$ python -q
>>> import numpy as np
>>> np.set_printoptions(suppress=True, linewidth=140)
>>> rnd = lambda a: np.round(a, 1) + 0
>>> W0 = np.load("arr.npy")
>>> W0
array([[  7.9,  12.1,  -3.9],
       [ -0.9,  24.7,  14.1],
       [  3.4,  -5.4,  -0.9],
       [ -9.2,  -2.7, -14.3],
       [  7.9,  21.2,  24.6],
       [ 13.5,  -1. , -17.7],
       [-13. , -25.9, -19.2],
       [ -7.2,  -6.1, -12.9],
       [  7.2,  18. ,  18.4],
       [ 11.4, -15.6,   6. ],
       [ -6.5, -10.6, -18.1],
       [-13.6, -54.8, -17. ],
       [  6.5,  12.3,   6.9],
       [  9.9,  22.9,  13.4],
       [  6.7,   8.4,   2.1],
       [  1.9,   1.9,  10.4],
       [  3.8, -15.5,  -3.2],
       [ 11.9,  25.3,   3.9],
       [  5.3,  16.6,  15.1],
       [  2.3, -14.1,   3.2],
       [  7.7,  18.6,   7.5],
       [ 18.8,  22.6,  12.4],
       [ -4.7,   4.4,   9.9],
       [  6.4,  13.5,   5.9],
       [ -2.1, -21.2, -26.4],
       [ -0.3, -12. , -19.1],
       [ -1. , -12. ,  -2.7]])
>>> Xs = W0 - W0.mean(axis=0)
>>> vecs = np.linalg.svd(Xs)[2][:1]
>>> other = Xs - Xs @ vecs.T @ vecs
>>> rnd(other.std(axis=0))
array([5.5, 4.4, 6.8])
>>> rnd((Xs @ vecs.T).std(axis=0))
array([22.4])
>>> rnd(np.diag(vecs.T @ vecs))
array([0.1, 0.7, 0.3])
>>> rnd(np.linalg.norm(other) / np.linalg.norm(Xs))
np.float64(0.4)
>>> other = np.array([[1, 1, 1], [1, 0, 0], [2, 2, 1]])
>>> other @ W0
Traceback (most recent call last):
  File "<python-input-13>", line 1, in <module>
    other @ W0
    ~~~~~~^~~~
ValueError: matmul: Input operand 1 has a mismatch in its core dimension 0, with gufunc signature (n?,k),(k,m?)->(n?,m?) (size 27 is different from 3)
>>> np.linalg.matrix_rank(np.vstack([W0, other.T]))
np.int64(3)
>>> rnd(np.einsum("ij->j", W0))
array([74. , 25.6, -1.6])
>>> W2 = W0[[19, 24]].astype(float)
>>> for _ in range(6):
...     lab = np.linalg.norm(W0[:, None] - W2, axis=-1).argmin(axis=1)
...     W2 = np.array([W0[lab == j].mean(axis=0) for j in range(2)])
... 
>>> lab
array([0, 0, 1, 1, 0, 1, 1, 1, 0, 1, 1, 1, 0, 0, 0, 0, 1, 0, 0, 1, 0, 0, 0, 0, 1, 1, 1])
>>> rnd(W2[1] - W2[0])
array([ -8., -31., -21.])
>>> A = np.loadtxt("block12.csv", delimiter=",")
>>> rnd(A)
array([[-2.9,  0.1,  0.2, -0.9],
       [-0.7, -2.3, -0.8,  1.7],
       [-0.5,  1.8, -1.8,  1.4],
       [-0.3,  0.7,  2.2,  1.8]])
>>> rnd(np.linalg.norm(A, axis=0))
array([3., 3., 3., 3.])
>>> rnd(A[:, 1] @ A[:, 3])
np.float64(0.0)
>>> P = np.triu(np.array([[0, 2, 1, 2], [2, 2, 1, 2], [-2, -3, 3, -3], [3, 2, 0, 2]]), 1) + np.eye(4)
>>> other = P @ A @ np.linalg.inv(P)
>>> rnd(np.poly(other))
array([  1. ,   5.1,   0. , -45.9, -81. ])
>>> print(rnd(np.linalg.det(other)))
-81.0
>>> rnd(P @ A - A @ P)
array([[ -2.5,   4.3,   3.8,  14.6],
       [ -1.2,   4.5,   5.6,   8.7],
       [  1. ,  -1. ,  -8.1, -13.6],
       [  0. ,   0.7,  -0.3,   6.1]])
>>> feats = np.array([[-2, -2, -2, -2],
...     [-2, -4, -4, -4],
...     [-2, -4, -6, -6],
...     [-2, -4, -6, -8]])
>>> rnd(np.poly(feats))
array([ 1., 20., 60., 56., 16.])
>>> np.einsum("ii->", feats)
np.int64(-20)
>>> np.kron(np.eye(2, dtype=int), feats)
array([[-2, -2, -2, -2,  0,  0,  0,  0],
       [-2, -4, -4, -4,  0,  0,  0,  0],
       [-2, -4, -6, -6,  0,  0,  0,  0],
       [-2, -4, -6, -8,  0,  0,  0,  0],
       [ 0,  0,  0,  0, -2, -2, -2, -2],
       [ 0,  0,  0,  0, -2, -4, -4, -4],
       [ 0,  0,  0,  0, -2, -4, -6, -6],
       [ 0,  0,  0,  0, -2, -4, -6, -8]])
>>> rnd(np.linalg.det(feats.T))
np.float64(16.0)
>>> rnd(np.linalg.eigvals(feats).sum().real)
np.float64(-20.0)
>>> J = np.load("data.npy")
>>> J
array([[0, 0, 0],
       [2, 2, 0],
       [0, 0, 0],
       [0, 1, 0]])
>>> other = np.array([[-2, 3, -3], [0, 3, 3]])
>>> W2 = np.kron(other, J)
>>> np.linalg.matrix_rank(W2)
np.int64(4)
>>> W2.shape
(8, 9)
>>> print(rnd(np.linalg.norm(W2, 2)), rnd(np.linalg.norm(other, 2) * np.linalg.norm(J, 2)))
13.7 13.7
>>> mat = np.array([[3, 3, 3], [1, 1, 1], [1, 1, 1], [-3, -3, -3]])
>>> print(np.abs(np.diag(np.linalg.qr(mat)[1])) > 1e-9)
[ True False False]
>>> ang = np.radians(15)
>>> r_ = np.eye(3)
>>> r_[0, 0] = r_[2, 2] = np.cos(ang)
>>> r_[0, 2], r_[2, 0] = -np.sin(ang), np.sin(ang)
>>> rnd(r_)
array([[ 1. ,  0. , -0.3],
       [ 0. ,  1. ,  0. ],
       [ 0.3,  0. ,  1. ]])
>>> other = J @ r_.T
>>> rnd(np.linalg.det(r_)), rnd(np.trace(r_))
(np.float64(1.0), np.float64(2.9))
>>> np.allclose(np.linalg.norm(J, axis=1), np.linalg.norm(other, axis=1))
True
>>> Xs = W0 - W0.mean(axis=0)
>>> left, sv, Vt = np.linalg.svd(Xs, full_matrices=False)
>>> rnd(Xs.mean(axis=0))
array([0., 0., 0.])
>>> print(rnd(sv))
[116.2  41.4  29.3]
>>> np.abs(left[:, 0]).argmax()
np.int64(11)
>>> np.linalg.matrix_rank(Xs)
np.int64(3)
